>>> import numpy as np
>>> from numpy import linalg as LA
>>> np.set_printoptions(precision=3, suppress=True, linewidth=140, sign=" ")
>>> def rnd(a):
...     return np.round(a, 3) + 0
... 
>>> J = np.loadtxt("w.csv", delimiter=",")
>>> J
array([[-0.38, -0.42, -0.04],
       [-0.14, -1.22, -0.31],
       [-1.1 , -1.7 , -0.25]])
>>> def softmax(z):
...     e = np.exp(z - z.max(axis=-1, keepdims=True))
...     return e / e.sum(axis=-1, keepdims=True)
... 
>>> rnd(softmax(J).sum(axis=1))
array([ 1.,  1.,  1.])
>>> rnd(softmax(10 * J[2]))
array([ 0.,  0.,  1.])
>>> rnd(softmax(J[2] + 2))
array([ 0.257,  0.141,  0.602])
>>> S = J @ J.T / np.sqrt(3)
>>> print(softmax(S).round(6).argmax(axis=1))
[ 2  2  2]
>>> rnd(softmax(S)[2] @ J)
array([-0.8  , -1.444, -0.239])
>>> LA.matrix_rank(J, rtol=0.1)
np.int64(2)
>>> rnd(LA.norm(J, 2) / LA.norm(J))
np.float64(0.977)
>>> LA.cond(J) > 100
np.True_
>>> M2 = J / np.sqrt((J ** 2).mean(axis=1, keepdims=True))
>>> rnd(M2[0])
array([-1.159, -1.281, -0.122])
>>> rng = np.random.default_rng(4224)
>>> M2 = J + rng.integers(-2, 3, (3, 2)) @ rng.integers(-2, 3, (2, 3))
>>> print(M2)
[[ 0.62 -0.42 -3.04]
 [ 0.86 -1.22 -3.31]
 [-3.1  -5.7   3.75]]
>>> LA.matrix_rank(M2 - J, tol=1e-8)
np.int64(2)
>>> np.abs(M2 - J).sum(axis=1)
array([  4.,   4.,  10.])
>>> K = np.loadtxt("case14.csv", delimiter=",")
>>> print(rnd(K))
[[ 0.251 -0.179  0.395]
 [-0.179  0.128 -0.282]
 [ 0.395 -0.282  0.621]]
>>> np.abs(np.diag(LA.qr(K)[1])) > 1e-9
array([ True, False, False])
>>> rnd(np.trace(LA.pinv(K) @ K))
np.float64(1.0)
>>> print(np.allclose(K[:-1].T @ LA.lstsq(K[:-1].T, K[-1])[0], K[-1]))
True
>>> rnd(K @ LA.pinv(K) @ K)
array([[ 0.251, -0.179,  0.395],
       [-0.179,  0.128, -0.282],
       [ 0.395, -0.282,  0.621]])
>>> x = np.array([1, 1, 2])
>>> rnd(K @ K @ x)
array([ 0.862, -0.615,  1.354])
>>> rnd(K @ x)
array([ 0.862, -0.615,  1.354])
>>> rnd(LA.eigvalsh(2 * K - np.eye(3)))
array([-1., -1.,  1.])
>>> evals, V = LA.eigh(K)
>>> rnd(evals)
array([ 0.,  0.,  1.])
>>> rnd(V @ np.diag(evals) @ V.T)
array([[ 0.251, -0.179,  0.395],
       [-0.179,  0.128, -0.282],
       [ 0.395, -0.282,  0.621]])
>>> rnd(V.T @ V)
array([[ 1.,  0.,  0.],
       [ 0.,  1.,  0.],
       [ 0.,  0.,  1.]])
>>> rnd(LA.eigvalsh(K @ K))
array([ 0.,  0.,  1.])
>>> np.abs(V[:, -1]).round(6).argmax()
np.int64(2)
>>> x = np.array([0, 2, -2])
>>> a = np.maximum(K @ x, 0)
>>> rnd(K * (a > 1e-9)[:, None])
array([[ 0.   ,  0.   ,  0.   ],
       [-0.179,  0.128, -0.282],
       [ 0.   ,  0.   ,  0.   ]])
>>> np.flatnonzero(a > 1e-9)
array([ 1])
>>> rnd(np.maximum(K @ x, 0) - np.maximum(-K @ x, 0))
array([-1.149,  0.821, -1.805])
>>> rnd(np.tanh(K @ x))
array([-0.817,  0.675, -0.947])
>>> lab = rng.integers(0, 2, 3)
>>> arr = (lab[:, None] == lab) * 4 + np.eye(3)
>>> arr
array([[ 5.,  4.,  0.],
       [ 4.,  5.,  0.],
       [ 0.,  0.,  5.]])
>>> (arr - arr.T) / 2
array([[ 0.,  0.,  0.],
       [ 0.,  0.,  0.],
       [ 0.,  0.,  0.]])
>>> rnd(LA.matrix_power(arr, 4))
array([[ 3281.,  3280.,     0.],
       [ 3280.,  3281.,     0.],
       [    0.,     0.,   625.]])
>>> print(arr @ arr)
[[ 41.  40.   0.]
 [ 40.  41.   0.]
 [  0.   0.  25.]]
>>> (arr + arr.T) / 2
array([[ 5.,  4.,  0.],
       [ 4.,  5.,  0.],
       [ 0.,  0.,  5.]])
>>> print(rnd(np.sort(np.abs(LA.eigvals(arr)))))
[ 1.  5.  9.]
>>> np.allclose(arr, arr.T)
True
>>> evals, V = LA.eigh(arr)
>>> rnd(LA.eigvalsh(arr @ arr))
array([  1.,  25.,  81.])
>>> np.unique(evals.round(6) + 0, return_counts=True)[1]
array([ 1,  1,  1])
>>> evals, V = LA.eigh(arr)
>>> x = np.array([0, 5, 3])
>>> print(rnd(LA.eigvalsh(arr[1:, 1:])))
[ 5.  5.]
